>>> import numpy as np
>>> from numpy import linalg as LA
>>> np.set_printoptions(precision=2, suppress=True, linewidth=100)
>>> def rnd(a):
...     return np.round(a, 2) + 0
... 
>>> feats = np.loadtxt("out0.csv", delimiter=",")
>>> feats
array([[ 0., -2.,  1.],
       [ 0.,  0., -1.],
       [ 0.,  0.,  0.]])
>>> # rows and columns are dependent
>>> np.argsort(-LA.norm(feats, axis=0).round(6), kind="stable")[:3]
array([1, 2, 0])
>>> rnd(LA.norm(feats, 2) / LA.norm(feats))
np.float64(0.93)
>>> LA.matrix_rank(feats, rtol=0.1)
np.int64(2)
>>> [round(float(x), 2) for x in LA.svd(feats, compute_uv=False)[:3]]
[2.29, 0.87, 0.0]
>>> X = np.loadtxt("test16.csv", delimiter=",")
>>> X
array([[ 0.  , -0.04,  0.24, -0.24],
       [ 0.  ,  0.12, -0.72,  0.72],
       [ 0.  , -0.08,  0.48, -0.48],
       [ 0.  , -0.22,  1.32, -1.32]])
>>> # looks like rank 1
>>> A2 = np.array([[0, 2, 0], [2, 1, 2]])
>>> C = np.kron(A2, X)
>>> rnd(LA.norm(C, 2)), rnd(LA.norm(A2, 2) * LA.norm(X, 2))
(np.float64(7.08), np.float64(7.08))
>>> C.shape
(8, 12)
>>> LA.norm(X, axis=1).argmax()
np.int64(3)
>>> rnd(LA.norm(X, axis=0))
array([0.  , 0.27, 1.6 , 1.6 ])
>>> rnd(LA.norm(X, axis=1))
array([0.34, 1.03, 0.68, 1.88])
>>> rnd(X[2] @ X[3])
np.float64(1.28)
>>> W1 = np.array([[-1, 3], [0, 1], [1, -1], [-2, -2]])
>>> beta = np.array([-2, 1])
>>> H = np.maximum(X @ W1 + beta, 0)
>>> LA.matrix_rank(H)
np.int64(2)
>>> C = np.array([[1, 3], [-2, -3]])
>>> W1 @ C
array([[ -7, -12],
       [ -2,  -3],
       [  3,   6],
       [  2,   0]])
>>> U, s, VT = LA.svd(X)
>>> V = VT[:(s > 1e-8).sum()]
>>> rng = np.random.default_rng(80)
>>> vec = X[3] + -2 * X[0] + rng.integers(2) * np.eye(4)[3]
>>> rnd(vec)
array([ 0.  , -0.14,  0.84,  0.16])
>>> rnd(V.T @ V)
array([[ 0.  ,  0.  ,  0.  ,  0.  ],
       [ 0.  ,  0.01, -0.08,  0.08],
       [ 0.  , -0.08,  0.49, -0.49],
       [ 0.  ,  0.08, -0.49,  0.49]])
>>> rnd(LA.norm(vec - V.T @ V @ vec))
np.float64(0.71)
>>> LA.matrix_rank(np.vstack([X, vec]))
np.int64(2)
>>> W0 = np.load("arr.npy")
>>> W0
array([[ 1, -1,  1],
       [ 1,  0,  0],
       [ 1,  1,  1]])
>>> idx = rng.permutation(3)
>>> idx
array([0, 2, 1])
>>> A2 = W0[idx][:, idx]
>>> np.allclose(A2, W0)
False
>>> rnd(LA.det(A2)), rnd(LA.det(W0[idx]))
(np.float64(2.0), np.float64(-2.0))
>>> rnd(np.sort(np.abs(LA.eigvals(A2))))
array([1., 1., 2.])
>>> A2 = W0 / np.sqrt((W0 ** 2).mean(axis=1, keepdims=True))
>>> rnd(LA.norm(A2, axis=1))
array([1.73, 1.73, 1.73])
>>> A2[0]
array([ 1., -1.,  1.])
>>> rnd(W0 - W0.mean(axis=1, keepdims=True))
array([[ 0.67, -1.33,  0.67],
       [ 0.67, -0.33, -0.33],
       [ 0.  ,  0.  ,  0.  ]])
>>> def softmax(z):
...     e = np.exp(z - z.max(axis=-1, keepdims=True))
...     return e / e.sum(axis=-1, keepdims=True)
... 
>>> rnd(softmax(10 * W0[0]))
array([0.5, 0. , 0.5])
>>> rnd(softmax(W0[0]))
array([0.47, 0.06, 0.47])
>>> att = W0 @ W0.T / np.sqrt(3)
>>> rnd(softmax(att))
array([[0.61, 0.19, 0.19],
       [0.33, 0.33, 0.33],
       [0.19, 0.19, 0.61]])
>>> rnd(softmax(att + np.triu(np.full(att.shape, -np.inf), 1)))
array([[1.  , 0.  , 0.  ],
       [0.5 , 0.5 , 0.  ],
       [0.19, 0.19, 0.61]])
>>> rnd(softmax(att)[0] @ W0)
array([ 1.  , -0.42,  0.81])
>>> E = np.loadtxt("layer18.csv", delimiter=",")
>>> E
array([[-2.,  0.,  2.],
       [ 0.,  1.,  2.],
       [ 0.,  0.,  2.]])
>>> [int(LA.matrix_rank(LA.matrix_power(E, p))) for p in range(1, 4)]
[3, 3, 3]
>>> np.prod(np.diag(E)), rnd(LA.det(E))
(np.float64(-4.0), np.float64(-4.0))
>>> rnd(LA.matrix_power(E - np.diag(np.diag(E)), 3))
array([[0., 0., 0.],
       [0., 0., 0.],
       [0., 0., 0.]])
